$ python3 -q
>>> import numpy as np
>>> np.set_printoptions(suppress=True, linewidth=200)
>>> def rnd(a):
...     return np.round(a, 3) + 0
... 
>>> Z = np.array([[0.0, 0.1, -1.1, -0.5]])
>>> rng = np.random.default_rng(91)
>>> J = np.array([[0],
...     [-3],
...     [3],
...     [-2],
...     [-2],
...     [1],
...     [3],
...     [-1],
...     [-1],
...     [-1],
...     [1],
...     [1],
...     [-2],
...     [-2],
...     [0],
...     [2],
...     [3],
...     [-3],
...     [-3],
...     [2],
...     [0],
...     [1],
...     [-1],
...     [-3],
...     [1],
...     [-2],
...     [-1],
...     [-1],
...     [2],
...     [3],
...     [-2],
...     [2]]) @ Z + 0.1 * rng.normal(size=(32, 4))
>>> rnd(J)
array([[ 0.012,  0.072, -0.131, -0.051],
       [ 0.06 , -0.322,  3.27 ,  1.476],
       [-0.062,  0.241, -3.234, -1.426],
       [ 0.008, -0.059,  2.117,  1.06 ],
       [ 0.087, -0.015,  2.251,  0.985],
       [ 0.068,  0.107, -1.046, -0.397],
       [ 0.025,  0.3  , -3.252, -1.457],
       [-0.046, -0.175,  1.229,  0.581],
       [ 0.055, -0.04 ,  1.253,  0.549],
       [-0.025,  0.005,  1.174,  0.644],
       [ 0.149,  0.084, -1.164, -0.63 ],
       [ 0.108, -0.099, -0.946, -0.672],
       [ 0.007, -0.162,  2.37 ,  1.064],
       [-0.126, -0.136,  2.013,  0.975],
       [-0.08 , -0.044, -0.12 ,  0.13 ],
       [ 0.001,  0.093, -2.328, -0.938],
       [ 0.11 ,  0.273, -3.308, -1.52 ],
       [ 0.072, -0.212,  3.425,  1.566],
       [ 0.029, -0.437,  3.462,  1.426],
       [ 0.092,  0.044, -2.226, -1.021],
       [ 0.011, -0.008, -0.09 , -0.022],
       [ 0.169,  0.039, -1.124, -0.543],
       [ 0.107, -0.049,  1.023,  0.542],
       [ 0.096, -0.292,  3.482,  1.51 ],
       [ 0.131,  0.103, -1.001, -0.56 ],
       [-0.081, -0.1  ,  2.19 ,  0.908],
       [ 0.105, -0.075,  1.15 ,  0.346],
       [-0.064, -0.154,  1.224,  0.608],
       [-0.043,  0.01 , -2.214, -0.907],
       [-0.111,  0.262, -3.357, -1.432],
       [-0.025, -0.335,  2.341,  1.074],
       [ 0.216,  0.248, -2.189, -1.06 ]])
>>> vec = np.array([0, 0, -3, 1])
>>> y = J @ vec
>>> rnd(np.linalg.pinv(J) @ J)
array([[1., 0., 0., 0.],
       [0., 1., 0., 0.],
       [0., 0., 1., 0.],
       [0., 0., 0., 1.]])
>>> rnd(np.linalg.solve(J.T @ J, J.T @ y))
array([ 0.,  0., -3.,  1.])
>>> y = y + 0.3 * rng.normal(size=32)
>>> rnd(y)
array([ 0.978, -7.566,  7.625, -5.62 , -6.161,  2.457,  8.493, -3.276, -3.012, -2.938,  3.148,  2.621, -5.841, -5.173,  0.817,  5.99 ,  8.372, -8.355, -8.843,  5.557,  0.723,  2.92 , -2.303, -9.142,
        2.8  , -5.855, -3.302, -2.98 ,  6.135,  8.711, -5.438,  5.419])
>>> beta, *_ = np.linalg.lstsq(J, y)
>>> rnd(beta)
array([ 1.099, -1.663, -3.38 ,  1.619])
>>> [round(float(np.linalg.norm(np.linalg.solve(J.T @ J + lam * np.eye(4), J.T @ y))), 2) for lam in (0, 1, 10, 100)]
[4.24, 2.33, 2.19, 1.5]
